In [1]: import numpy as np

In [2]: np.set_printoptions(precision=2, suppress=True, linewidth=200)

In [3]: mat = np.load("run3.npy")

In [4]: mat
Out[4]: 
array([[ 1,  0,  0,  0,  0,  0,  0,  0,  0],
       [-7,  1,  0,  0,  0,  0,  0,  0,  0],
       [-8, -6,  1,  0,  0,  0,  0,  0,  0],
       [ 5, -5,  6,  1,  0,  0,  0,  0,  0],
       [-2, -4,  4,  1,  1,  0,  0,  0,  0],
       [ 0, -5,  8,  3, -7,  1,  0,  0,  0],
       [ 2, -9,  4, -1, -4,  8,  1,  0,  0],
       [-7,  5, -2, -9,  1, -8,  4,  1,  0],
       [-7,  6,  2, -2, -6,  6, -3,  9,  1]])

In [5]: rng = np.random.default_rng(52502)

In [6]: labels = rng.permutation(9)

In [7]: labels
Out[7]: array([6, 3, 4, 5, 1, 8, 7, 0, 2])

In [8]: Y = mat[labels][:, labels]

In [9]: np.sort(np.abs(np.linalg.eigvals(Y)))
Out[9]: array([1., 1., 1., 1., 1., 1., 1., 1., 1.])

In [10]: Y
Out[10]: 
array([[ 1, -1, -4,  8, -9,  0,  0,  2,  4],
       [ 0,  1,  0,  0, -5,  0,  0,  5,  6],
       [ 0,  1,  1,  0, -4,  0,  0, -2,  4],
       [ 0,  3, -7,  1, -5,  0,  0,  0,  8],
       [ 0,  0,  0,  0,  1,  0,  0, -7,  0],
       [-3, -2, -6,  6,  6,  1,  9, -7,  2],
       [ 4, -9,  1, -8,  5,  0,  1, -7, -2],
       [ 0,  0,  0,  0,  0,  0,  0,  1,  0],
       [ 0,  0,  0,  0, -6,  0,  0, -8,  1]])

In [11]: round(np.linalg.det(Y), 2), round(float(np.linalg.det(mat[labels])), 2)
Out[11]: (np.float64(1.0), -1.0)

In [12]: np.prod(np.diag(mat)), round(np.linalg.det(mat), 2)
Out[12]: (np.int64(1), np.float64(1.0))

In [13]: np.sort(np.linalg.eigvals(mat))
Out[13]: array([1., 1., 1., 1., 1., 1., 1., 1., 1.])

In [14]: mat @ mat
Out[14]: 
array([[   1,    0,    0,    0,    0,    0,    0,    0,    0],
       [ -14,    1,    0,    0,    0,    0,    0,    0,    0],
       [  26,  -12,    1,    0,    0,    0,    0,    0,    0],
       [  -3,  -46,   12,    1,    0,    0,    0,    0,    0],
       [  -3,  -37,   14,    2,    1,    0,    0,    0,    0],
       [   0,  -45,    6,   -1,  -14,    1,    0,    0,    0],
       [  38,  -61,   50,   18,  -64,   16,    1,    0,    0],
       [ -72,   67, -102,  -45,   42,   16,    8,    1,    0],
       [-139,   76,  -14,  -70,  -33,  -84,   30,   18,    1]])

In [15]: A = np.load("block12.npy")

In [16]: A
Out[16]: 
array([[-1.66, -2.48, -2.42, -0.06, -0.02,  0.05, -0.83, -2.39],
       [-0.27, -0.43, -0.34,  0.1 ,  0.05, -0.06, -0.18, -0.4 ],
       [ 2.74,  3.99,  3.88,  0.01, -0.06,  0.01,  1.32,  4.01],
       [-0.45, -0.68, -0.7 ,  0.03,  0.03,  0.05, -0.15, -0.7 ],
       [-2.21, -3.43, -3.36,  0.01, -0.01,  0.02, -1.19, -3.29],
       [ 1.28,  2.06,  2.04, -0.11, -0.01, -0.17,  0.7 ,  2.02],
       [ 1.19,  1.77,  1.77,  0.  , -0.01, -0.04,  0.64,  1.7 ],
       [-1.02, -1.56, -1.55,  0.01,  0.1 , -0.1 , -0.6 , -1.51],
       [-1.04, -1.6 , -1.53,  0.04,  0.09,  0.01, -0.6 , -1.59],
       [-1.84, -2.67, -2.76,  0.03, -0.05,  0.04, -0.97, -2.72],
       [-0.04, -0.14, -0.1 ,  0.02,  0.  ,  0.04,  0.04, -0.1 ],
       [ 0.8 ,  1.1 ,  1.29,  0.  ,  0.  , -0.06,  0.36,  1.08]])

In [17]: vec = np.array([5, 5, 7, 1, 4, 0, 8, 8, 6])

In [18]: h = np.maximum(mat @ vec, 0)

In [19]: np.tanh(mat @ vec)
Out[19]: array([ 1., -1., -1.,  1.,  1.,  1., -1.,  1.,  1.])

In [20]: np.maximum(mat @ (3 * vec), 0)
Out[20]: array([ 15,   0,   0, 129,   9,  18,   0,  33, 111])

In [21]: mat * (h > 1e-9)[:, None]
Out[21]: 
array([[ 1,  0,  0,  0,  0,  0,  0,  0,  0],
       [ 0,  0,  0,  0,  0,  0,  0,  0,  0],
       [ 0,  0,  0,  0,  0,  0,  0,  0,  0],
       [ 5, -5,  6,  1,  0,  0,  0,  0,  0],
       [-2, -4,  4,  1,  1,  0,  0,  0,  0],
       [ 0, -5,  8,  3, -7,  1,  0,  0,  0],
       [ 0,  0,  0,  0,  0,  0,  0,  0,  0],
       [-7,  5, -2, -9,  1, -8,  4,  1,  0],
       [-7,  6,  2, -2, -6,  6, -3,  9,  1]])

In [22]: np.linalg.matrix_rank(A, rtol=0.1)
Out[22]: np.int64(1)

In [23]: round(float(np.linalg.norm(A, 2) / np.linalg.norm(A)), 2)
Out[23]: 1.0

In [24]: np.argsort(-np.linalg.norm(A, axis=0).round(6), kind="stable")[:3]
Out[24]: array([1, 2, 7])

In [25]: Y = A / np.sqrt((A ** 2).mean(axis=1, keepdims=True))

In [26]: np.linalg.matrix_rank(Y) == np.linalg.matrix_rank(A)
Out[26]: np.True_

In [27]: Y[10]
Out[27]: array([-0.53, -1.87, -1.34,  0.27,  0.  ,  0.53,  0.53, -1.34])

In [28]: Y = np.c_[A[:, :2] @ np.array([[-2, -1], [0, 0]]), np.array([2, 5, 5, 4, 2, 2, 5, 2, 2, 2, 3, 4])]

In [29]: Y
Out[29]: 
array([[ 3.32,  1.66,  2.  ],
       [ 0.54,  0.27,  5.  ],
       [-5.48, -2.74,  5.  ],
       [ 0.9 ,  0.45,  4.  ],
       [ 4.42,  2.21,  2.  ],
       [-2.56, -1.28,  2.  ],
       [-2.38, -1.19,  5.  ],
       [ 2.04,  1.02,  2.  ],
       [ 2.08,  1.04,  2.  ],
       [ 3.68,  1.84,  2.  ],
       [ 0.08,  0.04,  3.  ],
       [-1.6 , -0.8 ,  4.  ]])

In [30]: np.linalg.norm(np.linalg.qr(A)[0].T @ Y, axis=0) ** 2 / ((Y ** 2).sum(axis=0) + 1e-12)
Out[30]: array([1.  , 1.  , 0.45])

In [31]: np.round(np.linalg.norm(Y - A @ np.linalg.lstsq(A, Y)[0], axis=0), 2) + 0
Out[31]: array([0.  , 0.  , 8.76])

In [32]: np.round(np.linalg.lstsq(A, Y[:, 0])[0], 2) + 0
Out[32]: array([-2.,  0.,  0.,  0.,  0.,  0.,  0.,  0.])

In [33]: np.linalg.matrix_rank(np.c_[A, Y])
Out[33]: np.int64(9)

In [34]: arr = np.loadtxt("case18.csv", delimiter=",")

In [35]: arr
Out[35]: 
array([[ 3.76,  0.64,  0.15, -0.41],
       [ 0.64,  1.45,  0.81,  0.42],
       [ 0.15,  0.81,  1.2 , -0.25],
       [-0.41,  0.42, -0.25,  0.6 ]])

In [36]: evals, vecs = np.linalg.eigvalsh(arr)
ValueError: too many values to unpack (expected 2)


In [37]: evals, vecs = np.linalg.eigh(arr)

In [38]: np.round(vecs.T @ arr @ vecs, 2) + 0
Out[38]: 
array([[0., 0., 0., 0.],
       [0., 1., 0., 0.],
       [0., 0., 2., 0.],
       [0., 0., 0., 4.]])

In [39]: np.round(np.linalg.svd(arr, compute_uv=False), 2) + 0
Out[39]: array([4., 2., 1., 0.])

In [40]: vecs @ np.diag(evals) @ vecs.T
Out[40]: 
array([[ 3.76,  0.64,  0.15, -0.41],
       [ 0.64,  1.45,  0.81,  0.42],
       [ 0.15,  0.81,  1.2 , -0.25],
       [-0.41,  0.42, -0.25,  0.6 ]])

In [41]: np.abs(vecs[:, -1]).round(6).argmax()
Out[41]: np.int64(0)

In [42]: np.round(np.linalg.eigvalsh(arr + -1 * np.eye(4)), 2) + 0
Out[42]: array([-1.,  0.,  1.,  3.])
